In [1]: import numpy as np

In [2]: np.set_printoptions(precision=1, suppress=True, linewidth=140, sign=" ")

In [3]: rd = lambda a: np.round(a, 1) + 0

In [4]: data = np.load("m.npy")

In [5]: rd(data)
Out[5]: 
array([[-0.4,  0.2, -0.9],
       [ 0.3, -0.8, -0.4],
       [-0.8, -0.5,  0.3]])

In [6]: # columns are unit length and at right angles

In [7]: vec = np.array([-8, -5, -6])

In [8]: rd(np.abs(np.linalg.eigvals(data)))
Out[8]: array([ 1.,  1.,  1.])

In [9]: rd(data.T @ (data @ vec))
Out[9]: array([-8., -5., -6.])

In [10]: rd(np.sort(np.abs(np.degrees(np.angle(np.linalg.eigvals(data))))))
Out[10]: array([   0. ,  176.4,  176.4])

In [11]: M2 = np.array([[-4, 2, -5], [0, -9, 6], [-6, 3, -2]])

In [12]: np.vstack([data, M2.T]).shape
Out[12]: (6, 3)

In [13]: rd(np.einsum("ij->j", data))
Out[13]: array([-0.9, -1.1, -1. ])

In [14]: rd(data @ M2)
Out[14]: 
array([[ 6.9, -5.7,  5.3],
       [ 1.1,  7.1, -6. ],
       [ 1.8,  3.4,  0.8]])

In [15]: rd(M2.T @ data.T)
Out[15]: 
array([[ 6.9,  1.1,  1.8],
       [-5.7,  7.1,  3.4],
       [ 5.3, -6. ,  0.8]])

In [16]: theta = np.radians(135)

In [17]: r_ = np.eye(3)

In [18]: r_[1, 1] = r_[2, 2] = np.cos(theta)

In [19]: r_[1, 2], r_[2, 1] = -np.sin(theta), np.sin(theta)

In [20]: rd(r_)
Out[20]: 
array([[ 1. ,  0. ,  0. ],
       [ 0. , -0.7, -0.7],
       [ 0. ,  0.7, -0.7]])

In [21]: M2 = data @ r_.T

In [22]: np.allclose(np.linalg.norm(data, axis=1), np.linalg.norm(M2, axis=1))
Out[22]: True

In [23]: np.allclose(data @ data.T, M2 @ M2.T)
Out[23]: True

In [24]: feats = np.load("w.npy")

In [25]: feats
Out[25]: 
array([[ 1, -2,  4, -8],
       [ 1, -1,  1, -1],
       [ 1,  0,  0,  0]])

In [26]: def softmax(z):
    ...:     e = np.exp(z - z.max(axis=-1, keepdims=True))
    ...:     return e / e.sum(axis=-1, keepdims=True)
    ...: 

In [27]: rd(softmax(feats[1] + 3))
Out[27]: array([ 0.4,  0.1,  0.4,  0.1])

In [28]: rd(softmax(feats).sum(axis=1))
Out[28]: array([ 1.,  1.,  1.])

In [29]: S = feats @ feats.T / np.sqrt(4)

In [30]: rd(softmax(S))
Out[30]: 
array([[ 1. ,  0. ,  0. ],
       [ 1. ,  0. ,  0. ],
       [ 0.3,  0.3,  0.3]])

In [31]: softmax(S).round(6).argmax(axis=1)
Out[31]: array([ 0,  0,  0])

In [32]: vec = np.array([-3, -1, 1, -1])

In [33]: h1 = np.maximum(feats @ vec, 0)

In [34]: h1
Out[34]: array([ 11,   0,   0])

In [35]: feats * (h1 > 1e-9)[:, None]
Out[35]: 
array([[ 1, -2,  4, -8],
       [ 0,  0,  0,  0],
       [ 0,  0,  0,  0]])

In [36]: feats.T @ h1
Out[36]: array([ 11, -22,  44, -88])

In [37]: rd(np.tanh(feats @ vec))
Out[37]: array([ 1.,  0., -1.])

In [38]: np.diff(feats, axis=0)
Out[38]: 
array([[ 0,  1, -3,  7],
       [ 0,  1, -1,  1]])

In [39]: feats[3]
Traceback (most recent call last):
  Cell In[39], line 1
    feats[3]
IndexError: index 3 is out of bounds for axis 0 with size 3
